% python3 -q
>>> import numpy as np
>>> np.set_printoptions(precision=2, suppress=True, linewidth=120, floatmode="fixed")
>>> u = np.array([3, -1, -2, 2, -2, -1, 1])
>>> M = 4 * np.eye(7) + np.outer(u, u)
>>> print(M)
[[13.00 -3.00 -6.00  6.00 -6.00 -3.00  3.00]
 [-3.00  5.00  2.00 -2.00  2.00  1.00 -1.00]
 [-6.00  2.00  8.00 -4.00  4.00  2.00 -2.00]
 [ 6.00 -2.00 -4.00  8.00 -4.00 -2.00  2.00]
 [-6.00  2.00  4.00 -4.00  8.00  2.00 -2.00]
 [-3.00  1.00  2.00 -2.00  2.00  5.00 -1.00]
 [ 3.00 -1.00 -2.00  2.00 -2.00 -1.00  5.00]]
>>> q, V = np.linalg.qr(M[:, :3])[0], np.linalg.qr(M[:, 3:])[0]
>>> s = np.linalg.svd(q.T @ V, compute_uv=False)
>>> print((s > 0.9).sum())
1
>>> x = np.array([0, -2, -2, -1, 0, 0, -2])
>>> rhs = M @ x
>>> print(rhs)
[  6.00 -10.00 -12.00   0.00  -4.00  -2.00  -6.00]
>>> print(np.round(np.linalg.solve(M.T, M[2]), 2) + 0)
[0.00 0.00 1.00 0.00 0.00 0.00 0.00]
>>> print(np.round(np.linalg.solve(M, 4 * rhs), 2) + 0)
[ 0.00 -8.00 -8.00 -4.00  0.00  0.00 -8.00]
>>> print(np.round(np.linalg.solve(M, rhs + M[:, 6]), 2) + 0)
[ 0.00 -2.00 -2.00 -1.00  0.00  0.00 -1.00]
>>> low = np.linalg.cholesky(M)
>>> print(low @ low.T)
[[13.00 -3.00 -6.00  6.00 -6.00 -3.00  3.00]
 [-3.00  5.00  2.00 -2.00  2.00  1.00 -1.00]
 [-6.00  2.00  8.00 -4.00  4.00  2.00 -2.00]
 [ 6.00 -2.00 -4.00  8.00 -4.00 -2.00  2.00]
 [-6.00  2.00  4.00 -4.00  8.00  2.00 -2.00]
 [-3.00  1.00  2.00 -2.00  2.00  5.00 -1.00]
 [ 3.00 -1.00 -2.00  2.00 -2.00 -1.00  5.00]]
>>> q, Rm = np.linalg.qr(M)
>>> print(np.allclose(Rm.T @ Rm, M.T @ M))
True
>>> print(q.shape, Rm.shape)
(7, 7) (7, 7)
>>> print(np.round(q.T @ q, 2) + 0)
[[1.00 0.00 0.00 0.00 0.00 0.00 0.00]
 [0.00 1.00 0.00 0.00 0.00 0.00 0.00]
 [0.00 0.00 1.00 0.00 0.00 0.00 0.00]
 [0.00 0.00 0.00 1.00 0.00 0.00 0.00]
 [0.00 0.00 0.00 0.00 1.00 0.00 0.00]
 [0.00 0.00 0.00 0.00 0.00 1.00 0.00]
 [0.00 0.00 0.00 0.00 0.00 0.00 1.00]]
>>> m1 = np.load("data.npy")
>>> print(m1.round(2) + 0)
[[ 4.63  1.78  5.26  2.45  3.43  1.94]
 [ 4.41  7.68  3.92 11.91  5.45  1.29]
 [-4.13  1.32  8.21  2.68 -1.77  3.28]
 [ 4.22  4.44 -1.97  3.39 -3.18  2.45]
 [-1.54 -2.97  8.95  3.90  1.70 -4.40]
 [ 2.54  7.49 -2.14  8.39 -3.04  2.41]
 [ 2.24  2.50  4.01 -0.43 -0.93  5.63]
 [-2.94 -0.93  5.51  6.24 -1.84 -4.63]
 [ 2.81  4.80  4.43  1.03  0.50  7.76]
 [ 6.62  7.17  4.93  7.62  6.82  4.69]
 [-2.67  4.67  3.92 11.46 -1.16 -1.83]
 [ 3.27  1.80  5.58 -0.57  1.38  5.14]
 [-4.03  2.38  6.34  6.66 -1.93  0.39]
 [-5.96  6.12  2.29  6.20 -7.53  5.22]
 [ 5.51  5.87  4.65  6.19  5.04  4.15]
 [ 0.89  3.73  4.04  9.25  1.39 -1.57]
 [10.13  6.94  0.74  4.51  5.06  5.31]
 [12.53  9.33 -2.17 -0.54  2.77 12.33]
 [ 8.86  4.00  2.41 -4.87  2.02 10.63]
 [ 7.56  2.84  6.81  5.32  8.54  0.94]
 [ 6.71  6.92  0.83  5.31  2.34  5.01]
 [-0.34  0.00  9.20  3.78  2.98  0.10]
 [-0.24  3.01  6.99  0.69 -0.07  6.76]
 [ 0.98  2.13  9.47 -1.17  2.61  7.93]
 [ 1.18  4.33  2.16  2.12 -2.64  5.41]
 [ 0.56  6.70  3.01  8.87  0.01  2.92]
 [ 0.13  4.97  9.55  4.76  4.08  6.68]
 [ 6.40  1.99  2.81 -6.36 -0.40  9.53]]
>>> G = np.cov(m1, rowvar=False)
>>> print(np.round(np.linalg.eigvalsh(G)[::-1], 2) + 0)
[41.98 23.07 17.15  6.69  0.00  0.00]
>>> print(np.polyfit(m1[:, 1], m1[:, 4], 1))
[0.15 0.53]
>>> print(np.argwhere(np.triu(np.abs(np.corrcoef(m1.T)) > 0.8, 1)))
[]
>>> print(m1.std(axis=0))
[4.46 2.80 3.28 4.35 3.42 4.07]
>>> print(G.shape)
(6, 6)
>>> left, s, vt = np.linalg.svd(m1)
>>> print(s.round(2) + 0)
[48.07 32.56 23.11 20.90  6.58  0.00]
>>> M2 = left[:, :5] @ np.diag(s[:5]) @ vt[:5]
>>> print(round(np.abs(m1 - M2).max(), 2))
0.0
>>> print(round(np.linalg.norm(m1 - M2) / np.linalg.norm(m1), 2))
0.0
>>> print(round(np.linalg.norm(m1 - M2, 2), 2), np.round(s[5], 2))
0.0 0.0
>>> Ac = m1 - m1.mean(axis=0)
>>> left, s, vt = np.linalg.svd(Ac, full_matrices=False)
>>> print(vt[0] * np.sign(vt[0, np.abs(vt[0]).argmax()]))
[ 0.61  0.20 -0.23 -0.44  0.19  0.55]
>>> print(np.abs(left[:, 0]).argmax())
17
>>> print(np.linalg.matrix_rank(Ac))
4
>>> print(np.round(Ac.mean(axis=0), 2) + 0)
[0.00 0.00 0.00 0.00 0.00 0.00]
>>> print(round(float((s ** 2).sum() ** 2 / (s ** 4).sum()), 2))
3.0
>>> print(s.round(2) + 0)
[33.67 24.96 21.52 13.44  0.00  0.00]
>>> r = np.linalg.matrix_rank(m1)
>>> print(r)
5
>>> null = np.linalg.svd(m1)[2][r:].T
>>> print([int(np.linalg.matrix_rank(np.delete(m1, i, axis=0))) for i in range(28)])
[5, 5, 5, 5, 5, 5, 5, 5, 5, 5, 5, 5, 5, 5, 5, 5, 5, 5, 5, 5, 5, 5, 5, 5, 5, 5, 5, 5]
>>> Ac = m1 - m1.mean(axis=0)
>>> V = np.linalg.svd(Ac)[2][:5]
>>> M2 = Ac - Ac @ V.T @ V
>>> print(np.round((Ac @ V.T).std(axis=0), 2) + 0)
[6.36 4.72 4.07 2.54 0.00]
>>> print(np.round(np.cov(Ac @ V.T, rowvar=False), 2) + 0)
[[41.98  0.00  0.00  0.00  0.00]
 [ 0.00 23.07  0.00  0.00  0.00]
 [ 0.00  0.00 17.15  0.00  0.00]
 [ 0.00  0.00  0.00  6.69  0.00]
 [ 0.00  0.00  0.00  0.00  0.00]]
>>> arr = np.load("w.npy")
>>> print(arr)
[[   1   -4   16  -64]
 [   1   -3    9  -27]
 [   1   -2    4   -8]
 [   1   -1    1   -1]
 [   1    0    0    0]
 [   1    1    1    1]
 [   1    2    4    8]
 [   1    3    9   27]
 [   1    4   16   64]
 [   1    5   25  125]
 [   1    6   36  216]
 [   1    7   49  343]
 [   1    8   64  512]
 [   1    9   81  729]
 [   1   10  100 1000]]
>>> M2 = np.c_[arr[:, :3] @ np.array([[6, 7, 7], [8, 5, 1], [3, 2, 5]]), np.array([3, 2, 2, 1, 4, 0, 5, 0, 1, 3, 3, 2, 2, 1, 0])]
>>> print(M2)
[[ 22  19  83   3]
 [  9  10  49   2]
 [  2   5  25   2]
 [  1   4  11   1]
 [  6   7   7   4]
 [ 17  14  13   0]
 [ 34  25  29   5]
 [ 57  40  55   0]
 [ 86  59  91   1]
 [121  82 137   3]
 [162 109 193   3]
 [209 140 259   2]
 [262 175 335   2]
 [321 214 421   1]
 [386 257 517   0]]
>>> print(np.linalg.matrix_rank(np.c_[arr, M2]))
5
>>> print(np.round(np.linalg.lstsq(arr, M2[:, 0])[0], 2) + 0)
[6.00 8.00 3.00 0.00]
>>> data = np.load("mat.npy")
>>> print(data)
[[  0.82  15.11   0.09  -0.02   1.60   0.23   1.86]
 [  0.77   5.45   0.60  -0.07   0.45  -0.44   1.58]
 [ -1.37  -0.18   3.73   0.19  -7.26  -0.37   0.31]
 [  0.19  -5.74  -2.52   0.05   1.01  -0.83   1.13]
 [  0.28  20.01   1.29  -0.01   7.09  -0.01   1.06]
 [  0.32  -0.20   0.40  -0.04   1.92  -0.61  -0.49]
 [  0.83   4.96  -0.26   0.10  -5.00   0.29   0.58]
 [  0.95   4.06  -0.78  -0.01   4.29  -0.11   0.38]
 [ -0.42  17.59   0.90   0.20   0.09   0.19  -1.80]
 [  0.05 -12.94   1.27   0.27  -5.91   0.15  -0.78]
 [ -0.55  12.92   2.17  -0.28  -4.47   0.55  -0.85]
 [  0.64 -20.23   2.81   0.15  -1.24  -0.01   1.35]
 [  0.16   6.04  -2.55   0.12  -1.23  -0.17  -0.64]
 [  0.59  14.87   2.12   0.25  -3.58   0.02   1.50]
 [ -0.15   0.12  -7.08  -0.03  -1.28  -0.55   0.43]
 [  0.75  -1.05  -3.60  -0.25   1.22  -0.33   0.17]
 [ -0.01   0.85   5.21   0.00   5.09  -0.12  -1.43]
 [  0.54  10.89  -1.91   0.22  -3.08  -0.21  -1.60]
 [ -0.85   0.98  -0.55   0.21 -12.33  -0.40  -1.12]
 [  0.20   3.60  -0.35   0.21   3.24  -0.11  -0.61]
 [  0.11  19.01  -1.52   0.04   6.48   0.36   1.87]
 [  0.23   8.94   1.10  -0.01   6.70  -0.23   0.17]
 [ -0.03 -14.89  -5.01   0.01   4.56  -0.16  -1.37]
 [ -0.29  -3.05  -1.36  -0.17   0.60   0.04   0.34]
 [ -0.36   1.15  -2.30  -0.04  -3.69   0.10  -1.43]
 [ -0.27   6.97  -2.42   0.47   0.24  -0.48  -0.63]
 [  0.01   7.90  -2.67   0.07  -1.40   0.29   1.83]
 [  0.13  13.13  -2.47  -0.03  -5.33  -0.08   0.47]]
>>> x = np.array([-1, 1, 1, 1, 2, -1, 1])
>>> rhs = data @ x
>>> print(np.linalg.solve(data.T @ data, data.T @ rhs))
[-1.00  1.00  1.00  1.00  2.00 -1.00  1.00]
>>> print(np.round(np.linalg.pinv(data) @ data, 2) + 0)
[[1.00 0.00 0.00 0.00 0.00 0.00 0.00]
 [0.00 1.00 0.00 0.00 0.00 0.00 0.00]
 [0.00 0.00 1.00 0.00 0.00 0.00 0.00]
 [0.00 0.00 0.00 1.00 0.00 0.00 0.00]
 [0.00 0.00 0.00 0.00 1.00 0.00 0.00]
 [0.00 0.00 0.00 0.00 0.00 1.00 0.00]
 [0.00 0.00 0.00 0.00 0.00 0.00 1.00]]
>>> rng = np.random.default_rng(869853)
>>> rhs = rhs + 0.3 * rng.normal(size=28)
>>> print(rhs)
[ 19.23   8.03  -9.14  -4.45  36.43   3.28  -6.01  11.30  17.37 -23.83   5.22 -18.89  -0.14  10.82  -8.56  -2.46  14.98
   1.02 -23.70   8.44  31.96  23.75 -12.37  -3.39  -9.30   5.74   3.69   0.45]
>>> b, *_ = np.linalg.lstsq(data, rhs)
>>> print([round(float(np.linalg.norm(np.linalg.solve(data.T @ data + lam * np.eye(7), data.T @ rhs))), 2) for lam in (0, 1, 10, 100)])
[3.02, 2.81, 2.49, 2.07]
>>> print(b)
[-0.97  1.00  1.02  0.71  1.99 -0.84  0.98]
>>> print(np.round(data.T @ (rhs - data @ b), 2) + 0)
[0.00 0.00 0.00 0.00 0.00 0.00 0.00]
>>> print(b.round())
[-1.00  1.00  1.00  1.00  2.00 -1.00  1.00]
>>> print(data.shape)
(28, 7)
>>> print(np.linalg.matrix_rank(data))
7
>>> print(np.linalg.svd(data, compute_uv=False))
[56.07 23.93 14.09  5.92  2.37  1.67  0.79]
>>> print(round(float(np.linalg.norm(data)), 2))
62.92
>>> print(np.count_nonzero(data))
195
>>> print(data.mean(axis=0))
[ 0.12  4.15 -0.56  0.06 -0.40 -0.11  0.08]
>>> print(np.abs(data).max())
20.23
>>> u = np.array([-1, 3])
>>> print(np.correlate(data[26], data[16], "full"))
[ -0.01 -11.30   2.92  40.43 -11.54  41.28 -16.97  -0.73   2.11   0.32   9.79   1.55  -0.02]
>>> print(np.polyval(u, data[26]))
[ 2.99 -4.90  5.67  2.93  4.40  2.71  1.17]
>>> F = np.load("case10.npy")
>>> print(F)
[[  5  -3   5  -4  -2  -1  -4  -4   5  -4   3   3  -2   0   1]
 [  6  -8   5  -5  -6   1  -5  -6   0  -9   3   2  -7  -3   3]
 [  4 -12   7  -3  -9  -1  -5  -8   1 -11   1   0  -3  -7   5]
 [  7  -7   3   0 -13   1  -6 -12   2 -12   5   4  -7  -6   5]
 [  8 -10   5  -3 -10   4 -11 -11   7 -12   4   5 -12  -2   8]
 [ 12  -6   0  -8 -12   4  -9 -11  11 -16   9   6 -17   1   7]
 [ 11 -10   2  -7  -9   1  -8 -16  15 -15   7   2 -14  -4   5]
 [ 16  -7   7  -4  -9  -3  -8 -15  18 -12  11   4 -15   1  10]
 [ 13  -3   7  -6  -5  -5  -7 -19  18 -16   9   3 -16   2   7]
 [ 13  -7   7  -3 -10  -1 -12 -15  16 -18  13   6 -19   1  10]
 [ 10  -2  11  -3 -11  -5 -16 -10  13 -15  15   9 -24   3   5]
 [ 13   0  11  -1  -6  -1 -11 -15  16 -10  20  14 -20   6   3]
 [ 16   2   7  -1  -1   3  -9 -12  18 -12  21  11 -16  10   6]
 [ 14   3   8  -6  -3  -2  -5 -13  17 -10  21  14 -14   5   9]
 [ 19   6   8  -2  -5  -6  -4 -13  14 -15  20  17 -13   9  14]
 [ 22  10   4  -5  -7  -9  -7  -8  12 -19  23  15 -17  11  19]
 [ 24   7   8  -1  -6  -4  -4 -11  17 -24  24  10 -19  13  16]
 [ 29   5  12   3  -3  -9  -7 -15  16 -21  23  14 -16  15  19]
 [ 26   9   8   8  -5  -9  -7 -10  19 -23  22  16 -12  17  20]
 [ 30   7   3  10  -4  -4  -4 -13  23 -19  22  19  -8  17  25]
 [ 27   3   6  15   0  -6  -4 -18  18 -19  25  21  -9  14  29]
 [ 27   1   8  19   4  -5   0 -16  16 -21  28  16  -4  10  33]
 [ 29  -2   5  18   5  -4  -5 -12  20 -23  24  12  -2  12  32]
 [ 32  -7   7  17   0  -5  -5 -16  25 -28  26   9  -5  17  31]
 [ 34 -11   2  15  -1  -9   0 -19  20 -23  22   8  -4  15  34]
 [ 29 -10   3  12  -4 -12   1 -23  19 -25  22  13  -6  19  39]
 [ 33  -9   4   8  -6 -16  -2 -18  14 -25  23   8  -7  24  36]
 [ 33 -14   8   9  -3 -19   3 -19  17 -22  27   3 -11  27  41]
 [ 35 -18   8   9  -7 -14  -2 -21  13 -25  22  -2 -14  25  42]
 [ 30 -19  11  10  -3 -11  -5 -26   9 -29  20   1 -19  24  44]
 [ 27 -18  16  13   1  -9  -3 -28  10 -34  22  -1 -22  23  48]
 [ 30 -19  17   8  -4 -10  -2 -31  11 -31  26  -1 -25  22  50]
 [ 35 -24  13  12   1 -15  -6 -28   9 -32  25   0 -28  18  52]
 [ 36 -25  12  15   0 -13  -7 -32  14 -33  28  -2 -23  16  57]
 [ 35 -24   8  20  -1 -16  -5 -36  18 -37  31   3 -27  20  57]
 [ 33 -29   3  16   3 -17  -6 -37  22 -39  27   4 -23  20  62]
 [ 28 -27   8  14   4 -15  -9 -36  18 -40  24   1 -27  15  58]
 [ 23 -32  10  15   6 -13  -8 -31  20 -42  29   3 -28  17  59]]
>>> Ac = F - F.mean(axis=0)
>>> V = np.linalg.svd(Ac)[2][:1]
>>> M2 = Ac - Ac @ V.T @ V
>>> print(np.linalg.norm(M2, axis=1).round(6).argmax())
2
>>> print(np.cov(Ac @ V.T, rowvar=False))
907.1654695564335
